% python3 -q
>>> import numpy as np
>>> np.set_printoptions(precision=2, suppress=True, linewidth=200, legacy="1.25")
>>> data = np.loadtxt("sample14.csv", delimiter=",")
>>> print(data)
[[5. 1. 0. 0. 0. 0. 0. 0. 0. 0. 0. 0.]
 [0. 5. 1. 0. 0. 0. 0. 0. 0. 0. 0. 0.]
 [0. 0. 5. 1. 0. 0. 0. 0. 0. 0. 0. 0.]
 [0. 0. 0. 5. 1. 0. 0. 0. 0. 0. 0. 0.]
 [0. 0. 0. 0. 5. 1. 0. 0. 0. 0. 0. 0.]
 [0. 0. 0. 0. 0. 5. 1. 0. 0. 0. 0. 0.]
 [0. 0. 0. 0. 0. 0. 5. 1. 0. 0. 0. 0.]
 [0. 0. 0. 0. 0. 0. 0. 5. 1. 0. 0. 0.]
 [0. 0. 0. 0. 0. 0. 0. 0. 5. 1. 0. 0.]
 [0. 0. 0. 0. 0. 0. 0. 0. 0. 5. 1. 0.]
 [0. 0. 0. 0. 0. 0. 0. 0. 0. 0. 5. 1.]
 [0. 0. 0. 0. 0. 0. 0. 0. 0. 0. 0. 5.]]
>>> rng = np.random.default_rng(829710)
>>> lab = rng.permutation(12)
>>> lab
array([ 6,  9,  1, 11,  8, 10,  0,  5,  2,  4,  7,  3])
>>> M2 = data[lab][:, lab]
>>> np.sort(np.abs(np.linalg.eigvals(M2)))
array([5., 5., 5., 5., 5., 5., 5., 5., 5., 5., 5., 5.])
>>> print(np.trace(M2))
60.0
>>> E = np.array([[2, 2, 0, 0, 0, 0],
...     [0, 1, 0, 0, 0, 0],
...     [0, 1, 0, 0, 0, 0],
...     [0, 0, 2, 2, 0, 0],
...     [0, 0, 0, 1, 0, 0],
...     [0, 0, 0, 1, 0, 0],
...     [0, 0, 0, 0, 2, 2],
...     [0, 0, 0, 0, 0, 1],
...     [0, 0, 0, 0, 0, 1]])
>>> M2 = np.c_[E[:, :2] @ np.array([[-2, -1], [0, 2]]), np.array([-7, -8, -6, 4, 8, 9, 1, -8, 2])]
>>> M2
array([[-4,  2, -7],
       [ 0,  2, -8],
       [ 0,  2, -6],
       [ 0,  0,  4],
       [ 0,  0,  8],
       [ 0,  0,  9],
       [ 0,  0,  1],
       [ 0,  0, -8],
       [ 0,  0,  2]])
>>> np.linalg.matrix_rank(np.c_[E, M2])
7
>>> np.linalg.matrix_rank(M2)
3
>>> print(np.linalg.norm(np.linalg.qr(E)[0].T @ M2, axis=0) ** 2 / ((M2 ** 2).sum(axis=0) + 1e-12))
[1.   1.   0.86]
>>> np.round(np.linalg.lstsq(E, M2[:, 0])[0], 2) + 0
array([-2.,  0.,  0.,  0.,  0.,  0.])
